% python3 -q
>>> import numpy as np
>>> from numpy import linalg as LA
>>> np.set_printoptions(precision=2, suppress=True, linewidth=140, sign=" ")
>>> arr = np.loadtxt("m.csv", delimiter=",")
>>> arr
array([[ 0.77,  0.42, -0.07],
       [ 0.42,  0.23, -0.04],
       [-0.07, -0.04,  0.01]])
>>> (arr + arr.T) / 2
array([[ 0.77,  0.42, -0.07],
       [ 0.42,  0.23, -0.04],
       [-0.07, -0.04,  0.01]])
>>> np.allclose(arr @ arr.T, arr.T @ arr)
True
>>> LA.matrix_power(arr, 4)
array([[ 0.77,  0.42, -0.07],
       [ 0.42,  0.23, -0.04],
       [-0.07, -0.04,  0.01]])
>>> np.round(np.trace(arr), 2)
np.float64(1.0)
>>> arr @ arr
array([[ 0.77,  0.42, -0.07],
       [ 0.42,  0.23, -0.04],
       [-0.07, -0.04,  0.01]])
>>> rank = LA.matrix_rank(arr)
>>> rank
np.int64(1)
>>> N = LA.svd(arr)[2][rank:].T
>>> np.round(arr @ N, 2) + 0
array([[ 0.,  0.],
       [ 0.,  0.],
       [ 0.,  0.]])
>>> [int(LA.matrix_rank(arr[:i])) for i in range(1, len(arr) + 1)]
[1, 1, 1]
>>> [int(LA.matrix_rank(np.delete(arr, i, axis=0))) for i in range(3)]
[1, 1, 1]
>>> U, sig, Vh = LA.svd(arr)
>>> np.argmax(sig[:-1] / (sig[1:] + 1e-6)) + 1
np.int64(1)
>>> out = U[:, :1] @ np.diag(sig[:1]) @ Vh[:1]
>>> out
array([[ 0.77,  0.42, -0.07],
       [ 0.42,  0.23, -0.04],
       [-0.07, -0.04,  0.01]])
>>> LA.matrix_rank(arr, rtol=0.05)
np.int64(1)
>>> np.round(LA.norm(arr - out) / LA.norm(arr), 2)
np.float64(0.0)
>>> round(float(np.abs(arr - out).max()), 2)
0.0
>>> w, vecs = LA.eigh(arr)
>>> x0 = np.array([2, -2, -3])
>>> np.round(x0 @ arr @ x0, 2)
np.float64(1.07)
>>> (np.sign(vecs[:, -1].round(6)) == np.sign(vecs[0, -1].round(6))).astype(int)
array([ 1,  1,  0])
>>> np.round(x0 @ arr @ x0 / (x0 @ x0), 2), np.round(w[0], 2), round(w[-1], 2)
(np.float64(0.06), np.float64(-0.0), np.float64(1.0))
>>> vecs * np.abs(w) @ vecs.T
array([[ 0.77,  0.42, -0.07],
       [ 0.42,  0.23, -0.04],
       [-0.07, -0.04,  0.01]])
>>> np.round(LA.eigvalsh(arr[1:, 1:]), 2) + 0
array([ 0.  ,  0.23])
>>> m1 = np.loadtxt("x.csv", delimiter=",")
>>> m1
array([[-5.,  0.,  0.,  0.],
       [ 0., -8.,  0.,  0.],
       [ 0.,  0.,  0.,  0.]])
>>> rank = LA.matrix_rank(m1)
>>> rank
np.int64(2)
>>> N = LA.svd(m1)[2][rank:].T
>>> LA.matrix_rank(m1.T @ m1), LA.matrix_rank(m1 @ m1.T)
(np.int64(2), np.int64(2))
>>> np.allclose(m1 @ N, 0)
True
>>> [int(LA.matrix_rank(m1[:, :j + 1])) for j in range(4)]
[1, 2, 2, 2]
>>> [int(LA.matrix_rank(m1[:i])) for i in range(1, len(m1) + 1)]
[1, 2, 2]
>>> N.shape
(4, 2)
>>> blk = np.stack([m1, -3 * m1, m1[::-1]])
>>> np.einsum("bij,cij->bc", blk, blk)
array([[  89., -267.,   64.],
       [-267.,  801., -192.],
       [  64., -192.,   89.]])
>>> blk.shape
(3, 3, 4)
>>> LA.matrix_rank(blk)
array([ 2,  2,  2])
>>> blk.sum(axis=0)
array([[10.,  0.,  0.,  0.],
       [ 0.,  8.,  0.,  0.],
       [-5.,  0.,  0.,  0.]])
>>> LA.cond(m1) > 100
np.True_
>>> data = np.array([[0.4, 4.4, -1.16],
...     [-0.25, 1.44, 0.46],
...     [-1.14, -2.6, -2.66],
...     [-3.13, -1.12, 2.15],
...     [-0.94, 1.79, 0.24],
...     [-1.92, -2.72, 1.14],
...     [0.09, -1.16, -0.32],
...     [-2.08, 2.52, -0.59],
...     [0.91, -3.05, 2.09],
...     [-2.08, -4.16, -2.87],
...     [0.57, 2.63, -2.22],
...     [-1.5, 0.55, -0.79],
...     [2.17, 0.68, 0.25],
...     [-2.07, 0.55, -3.64],
...     [2.43, -5.65, -0.04],
...     [-0.41, -5.48, 0.56],
...     [1.69, -4.17, -0.22],
...     [-2.12, -2.07, -2.73],
...     [-0.85, -2.03, -1.59],
...     [-3.28, -1.01, 0.76]])
>>> data
array([[ 0.4 ,  4.4 , -1.16],
       [-0.25,  1.44,  0.46],
       [-1.14, -2.6 , -2.66],
       [-3.13, -1.12,  2.15],
       [-0.94,  1.79,  0.24],
       [-1.92, -2.72,  1.14],
       [ 0.09, -1.16, -0.32],
       [-2.08,  2.52, -0.59],
       [ 0.91, -3.05,  2.09],
       [-2.08, -4.16, -2.87],
       [ 0.57,  2.63, -2.22],
       [-1.5 ,  0.55, -0.79],
       [ 2.17,  0.68,  0.25],
       [-2.07,  0.55, -3.64],
       [ 2.43, -5.65, -0.04],
       [-0.41, -5.48,  0.56],
       [ 1.69, -4.17, -0.22],
       [-2.12, -2.07, -2.73],
       [-0.85, -2.03, -1.59],
       [-3.28, -1.01,  0.76]])
>>> Xc = data - data.mean(axis=0)
>>> U, sig, Vh = LA.svd(Xc, full_matrices=False)
>>> Vh[0] * np.sign(Vh[0, np.abs(Vh[0]).argmax()])
array([-0.11,  0.99, -0.12])
>>> np.searchsorted(np.cumsum(sig ** 2) / (sig ** 2).sum(), 0.9) + 1
np.int64(3)
>>> np.round(Xc.mean(axis=0), 2) + 0
array([ 0.,  0.,  0.])
>>> np.abs(Vh[0]).argmax()
np.int64(1)
>>> np.abs(Vh[-1])
array([ 0.65,  0.02,  0.76])
>>> np.abs(U[:, 0]).argmax()
np.int64(0)
>>> np.round((sig ** 2).sum() ** 2 / (sig ** 4).sum(), 2)
np.float64(2.27)
>>> D = LA.norm(data[:, None] - data[None], axis=-1)
>>> LA.matrix_rank(D ** 2)
np.int64(5)
>>> D[:5, :5]
array([[ 0.  ,  3.44,  7.32,  7.34,  3.25],
       [ 3.44,  0.  ,  5.18,  4.21,  0.8 ],
       [ 7.32,  5.18,  0.  ,  5.41,  5.27],
       [ 7.34,  4.21,  5.41,  0.  ,  4.11],
       [ 3.25,  0.8 ,  5.27,  4.11,  0.  ]])
>>> np.flatnonzero(D[1] < D.mean() / 2)
array([  1,   4,  11])
>>> labels = data[:, 0] > np.median(data[:, 0])
>>> r0 = data[labels].mean(axis=0) - data[~labels].mean(axis=0)
>>> (((data - data.mean(axis=0)) @ r0 > 0) == labels).mean()
np.float64(0.95)
>>> r0
array([ 2.7 , -0.41,  0.68])
>>> t = np.radians(171)
>>> R = np.eye(3)
>>> R[1, 1] = R[2, 2] = np.cos(t)
>>> R[1, 2], R[2, 1] = -np.sin(t), np.sin(t)
>>> R
array([[ 1.  ,  0.  ,  0.  ],
       [ 0.  , -0.99, -0.16],
       [ 0.  ,  0.16, -0.99]])
>>> out = data @ R.T
>>> LA.svd(data, compute_uv=False), LA.svd(out, compute_uv=False)
(array([ 13.09,   8.61,   6.72]), array([ 13.09,   8.61,   6.72]))
>>> np.round(LA.det(R), 2), round(np.trace(R), 2)
(np.float64(1.0), np.float64(-0.98))
>>> np.allclose(LA.norm(data, axis=1), LA.norm(out, axis=1))
True
>>> K = np.array([[1.4, 0.0, -1.2],
...     [1.46, 0.03, -1.01],
...     [1.9, 0.7, -1.7],
...     [0.7, 0.0, 2.2]])
>>> hat = K @ LA.solve(K.T @ K, K.T)
>>> np.round(hat @ K[:, 1], 2) + 0
array([ 0.  ,  0.03,  0.7 ,  0.  ])
>>> LA.matrix_rank(np.eye(4) - hat)
np.int64(1)
>>> np.allclose(hat @ hat, hat)
True
>>> np.round((np.eye(4) - hat) @ K, 2) + 0
array([[ 0.,  0.,  0.],
       [ 0.,  0.,  0.],
       [ 0.,  0.,  0.],
       [ 0.,  0.,  0.]])
>>> rng = np.random.default_rng(47)
>>> out = K + rng.integers(-2, 3, (4, 2)) @ rng.integers(-2, 3, (2, 3))
>>> out
array([[ 4.4 , -2.  , -0.2 ],
       [ 0.46,  2.03, -2.01],
       [ 1.9 ,  0.7 , -1.7 ],
       [ 6.7 , -8.  ,  6.2 ]])
>>> np.abs(out - K).sum(axis=1)
array([  6.,   4.,   0.,  18.])
>>> np.round(LA.svd(out - K, compute_uv=False), 2) + 0
array([ 11.59,   1.28,   0.  ])
>>> out - K
array([[ 3., -2.,  1.],
       [-1.,  2., -1.],
       [ 0.,  0.,  0.],
       [ 6., -8.,  4.]])
>>> labels = rng.permutation(3)
>>> out = K[:, labels] * rng.choice([-1, 1], 3)
>>> out
array([[-1.4 ,  0.  ,  1.2 ],
       [-1.46,  0.03,  1.01],
       [-1.9 ,  0.7 ,  1.7 ],
       [-0.7 ,  0.  , -2.2 ]])
>>> U, _, Vh = LA.svd(K.T @ out)
>>> np.round(LA.lstsq(K, out)[0], 2) + 0
array([[-1.,  0.,  0.],
       [ 0.,  1.,  0.],
       [ 0.,  0., -1.]])
>>> np.round(U @ Vh, 2) + 0
array([[-1.,  0.,  0.],
       [ 0.,  1.,  0.],
       [ 0.,  0., -1.]])
